% ipython --no-banner

In [1]: import numpy as np

In [2]: np.set_printoptions(suppress=True, linewidth=160)

In [3]: u = np.array([2, 4, 3, 5, 1])

In [4]: r1 = np.array([5, 7, 6, 6, 9])

In [5]: data = np.outer(u, r1)

In [6]: print(data)
[[10 14 12 12 18]
 [20 28 24 24 36]
 [15 21 18 18 27]
 [25 35 30 30 45]
 [ 5  7  6  6  9]]

In [7]: data @ data
Out[7]: 
array([[ 950, 1330, 1140, 1140, 1710],
       [1900, 2660, 2280, 2280, 3420],
       [1425, 1995, 1710, 1710, 2565],
       [2375, 3325, 2850, 2850, 4275],
       [ 475,  665,  570,  570,  855]])

In [8]: (data - data.T) / 2
Out[8]: 
array([[  0. ,  -3. ,  -1.5,  -6.5,   6.5],
       [  3. ,   0. ,   1.5,  -5.5,  14.5],
       [  1.5,  -1.5,   0. ,  -6. ,  10.5],
       [  6.5,   5.5,   6. ,   0. ,  19.5],
       [ -6.5, -14.5, -10.5, -19.5,   0. ]])

In [9]: out = data / np.sqrt((data ** 2).mean(axis=1, keepdims=True))

In [10]: np.linalg.matrix_rank(out) == np.linalg.matrix_rank(data)
Out[10]: np.True_

In [11]: out[2].round(1)
Out[11]: array([0.7, 1. , 0.9, 0.9, 1.3])

In [12]: np.round(data - data.mean(axis=1, keepdims=True), 1)
Out[12]: 
array([[-3.2,  0.8, -1.2, -1.2,  4.8],
       [-6.4,  1.6, -2.4, -2.4,  9.6],
       [-4.8,  1.2, -1.8, -1.8,  7.2],
       [-8. ,  2. , -3. , -3. , 12. ],
       [-1.6,  0.4, -0.6, -0.6,  2.4]])

In [13]: np.linalg.matrix_rank(data - data.mean(axis=1, keepdims=True))
Out[13]: np.int64(1)

In [14]: F = np.loadtxt("a.csv", delimiter=",")

In [15]: F.round(1)
Out[15]: 
array([[ 1. ,  0.3,  0. ],
       [-0.3,  1. ,  0. ],
       [ 0. ,  0. ,  1. ]])

In [16]: np.round(np.linalg.svd(F, compute_uv=False), 1)
Out[16]: array([1., 1., 1.])

In [17]: print(np.round(np.linalg.norm(F, axis=0), 1))
[1. 1. 1.]

In [18]: np.round(np.linalg.pinv(F), 1)
Out[18]: 
array([[ 1. , -0.3,  0. ],
       [ 0.3,  1. ,  0. ],
       [ 0. ,  0. ,  1. ]])

In [19]: (F != 0).astype(int)
Out[19]: 
array([[1, 1, 0],
       [1, 1, 0],
       [0, 0, 1]])

In [20]: np.round(np.linalg.det(F), 1)
Out[20]: np.float64(1.0)

In [21]: np.round(F @ F, 1)
Out[21]: 
array([[ 0.9,  0.5,  0. ],
       [-0.5,  0.9,  0. ],
       [ 0. ,  0. ,  1. ]])

In [22]: np.round(np.sort(np.linalg.eigvals(F).real), 1)
Out[22]: array([1., 1., 1.])

In [23]: rng = np.random.default_rng(22)

In [24]: lab = rng.permutation(3)

In [25]: out = F[:, lab] * rng.choice([-1, 1], 3)

In [26]: out.round(1)
Out[26]: 
array([[-0.3,  0. , -1. ],
       [-1. ,  0. ,  0.3],
       [-0. ,  1. , -0. ]])

In [27]: left, _, vt = np.linalg.svd(F.T @ out)

In [28]: lab
Out[28]: array([1, 2, 0])

In [29]: O, _ = np.linalg.qr(np.array([[-0.5, 0.2, -1.7], [-0.2, 1.9, 0.5], [1.2, 2.3, -0.1]]))

In [30]: evecs, _ = np.linalg.qr(np.array([[-0.3, -0.6, -1.0, 2.6, -0.4],
    ...:     [1.2, -0.9, 0.3, -1.0, 0.8],
    ...:     [-0.3, 1.9, 0.3, -1.9, 2.0],
    ...:     [2.1, -1.5, 1.0, -0.1, 1.5],
    ...:     [2.2, 1.1, -1.0, -0.2, 1.8]]))

In [31]: sigma = 5 * 0.9 ** np.arange(3)

In [32]: M = O[:, :3] * sigma @ evecs[:3]

In [33]: M.round(1) + 0
Out[33]: 
array([[-0.7,  3.1, -2.6, -1.1,  0.2],
       [-1.2,  0. ,  0.5, -2.5, -3.4],
       [-1. ,  0. ,  2.7, -2.8,  2.9]])

In [34]: theta = np.radians(15)

In [35]: Rm = np.eye(5)

In [36]: Rm[1, 1] = Rm[3, 3] = np.cos(theta)

In [37]: Rm[1, 3], Rm[3, 1] = -np.sin(theta), np.sin(theta)

In [38]: print(Rm.round(1))
[[ 1.   0.   0.   0.   0. ]
 [ 0.   1.   0.  -0.3  0. ]
 [ 0.   0.   1.   0.   0. ]
 [ 0.   0.3  0.   1.   0. ]
 [ 0.   0.   0.   0.   1. ]]

In [39]: out = M @ Rm.T

In [40]: np.allclose(np.linalg.norm(M, axis=1), np.linalg.norm(out, axis=1))
Out[40]: True

In [41]: np.round(np.abs(out - M).max(axis=0), 1)
Out[41]: array([0. , 0.7, 0. , 0.8, 0. ])

In [42]: round(np.linalg.det(Rm), 1), np.round(np.trace(Rm), 1)
Out[42]: (np.float64(1.0), np.float64(4.9))
